$ python3 -q
>>> import numpy as np
>>> import numpy.linalg as la
>>> np.set_printoptions(precision=2, suppress=True, linewidth=200, legacy="1.25")
>>> def rnd(a):
...     return np.round(a, 2) + 0
... 
>>> E = np.load("m.npy")
>>> E
array([[ 3, -8,  3, -8,  3, -8],
       [ 9,  2,  9,  2,  9,  2],
       [ 2, -8,  2, -8,  2, -8],
       [ 3, -8,  3, -8,  3, -8],
       [ 9,  2,  9,  2,  9,  2],
       [ 2, -8,  2, -8,  2, -8]])
>>> Uu, sig, Vh = la.svd(E)
>>> vecs = Vh[:(sig > 1e-8).sum()]
>>> rng = np.random.default_rng(551053)
>>> x0 = E[3] + 5 * E[0] + rng.integers(2) * np.eye(6)[5]
>>> x0
array([ 18., -48.,  18., -48.,  18., -48.])
>>> np.allclose(vecs.T @ vecs @ x0, x0)
True
>>> rnd(la.norm(x0 - vecs.T @ vecs @ x0))
0.0
>>> la.matrix_rank(np.vstack([E, x0]))
2
>>> Uu, sig, Vh = la.svd(E, full_matrices=False)
>>> Uu.shape, sig.shape, Vh.shape
((6, 6), (6,), (6, 6))
>>> np.allclose(Uu * sig @ Vh, E)
True
>>> (sig > 1e-8).sum()
2
>>> rnd(np.sqrt((sig ** 2).sum())), rnd(la.norm(E))
(36.82, 36.82)
>>> rnd(sig / sig[0])
array([1.  , 0.77, 0.  , 0.  , 0.  , 0.  ])
>>> rnd(Uu.T @ Uu)
array([[1., 0., 0., 0., 0., 0.],
       [0., 1., 0., 0., 0., 0.],
       [0., 0., 1., 0., 0., 0.],
       [0., 0., 0., 1., 0., 0.],
       [0., 0., 0., 0., 1., 0.],
       [0., 0., 0., 0., 0., 1.]])
>>> rnd(Uu.T @ E @ Vh.T)
array([[29.2 ,  0.  ,  0.  ,  0.  ,  0.  ,  0.  ],
       [ 0.  , 22.44,  0.  ,  0.  ,  0.  ,  0.  ],
       [ 0.  ,  0.  ,  0.  ,  0.  ,  0.  ,  0.  ],
       [ 0.  ,  0.  ,  0.  ,  0.  ,  0.  ,  0.  ],
       [ 0.  ,  0.  ,  0.  ,  0.  ,  0.  ,  0.  ],
       [ 0.  ,  0.  ,  0.  ,  0.  ,  0.  ,  0.  ]])
>>> A2 = E[0, 0] * E[1:] - np.outer(E[1:, 0], E[0])
>>> A2
array([[ 0, 78,  0, 78,  0, 78],
       [ 0, -8,  0, -8,  0, -8],
       [ 0,  0,  0,  0,  0,  0],
       [ 0, 78,  0, 78,  0, 78],
       [ 0, -8,  0, -8,  0, -8]])
>>> np.flatnonzero(~A2.round(6).any(axis=1))
array([2])
>>> rnd(E @ la.pinv(E) @ E)
array([[ 3., -8.,  3., -8.,  3., -8.],
       [ 9.,  2.,  9.,  2.,  9.,  2.],
       [ 2., -8.,  2., -8.,  2., -8.],
       [ 3., -8.,  3., -8.,  3., -8.],
       [ 9.,  2.,  9.,  2.,  9.,  2.],
       [ 2., -8.,  2., -8.,  2., -8.]])
>>> np.unique(E.round(6), axis=0).shape
(3, 6)
>>> np.allclose(E[:-1].T @ la.lstsq(E[:-1].T, E[-1])[0], E[-1])
True
>>> t3 = np.stack([E, 2 * E, E[::-1]])
>>> la.matrix_rank(t3.reshape(3, -1))
2
>>> (t3 @ E.T).shape
(3, 6, 6)
>>> X = np.load("dump.npy")
>>> X
array([[3, 1, 3, 1],
       [1, 2, 1, 2],
       [3, 1, 3, 1],
       [1, 2, 1, 2]])
>>> np.diff(X, axis=0)
array([[-2,  1, -2,  1],
       [ 2, -1,  2, -1],
       [-2,  1, -2,  1]])
>>> X.sum(axis=1)
array([8, 6, 8, 6])
>>> np.unravel_index(np.abs(X).argmax(), X.shape)
(0, 0)
>>> X.mean(axis=0)
array([2. , 1.5, 2. , 1.5])
>>> rnd(la.svd(X, compute_uv=False))
array([7.24, 2.76, 0.  , 0.  ])
>>> X - X[0]
array([[ 0,  0,  0,  0],
       [-2,  1, -2,  1],
       [ 0,  0,  0,  0],
       [-2,  1, -2,  1]])
>>> X.sum(axis=0)
array([8, 6, 8, 6])
>>> np.abs(X).max()
3
>>> K = np.load("data.npy")
>>> K
array([[-2, -1,  1,  0, -1, -1],
       [ 1, -1,  0, -2,  2, -1],
       [ 0,  1,  2,  2,  1, -1],
       [-2, -2, -2, -1,  2,  2],
       [-2, -2, -2, -1,  2,  2]])
>>> Uu, sig, Vh = la.svd(K)
>>> vecs = Vh[:(sig > 1e-8).sum()]
>>> x0 = K[4] + -3 * K[0] + rng.integers(2) * np.eye(6)[5]
>>> x0
array([ 4.,  1., -5., -1.,  5.,  5.])
>>> rnd(np.diag(vecs.T @ vecs))
array([0.8 , 0.41, 0.52, 0.7 , 0.98, 0.59])
>>> la.matrix_rank(np.vstack([K, x0]))
4
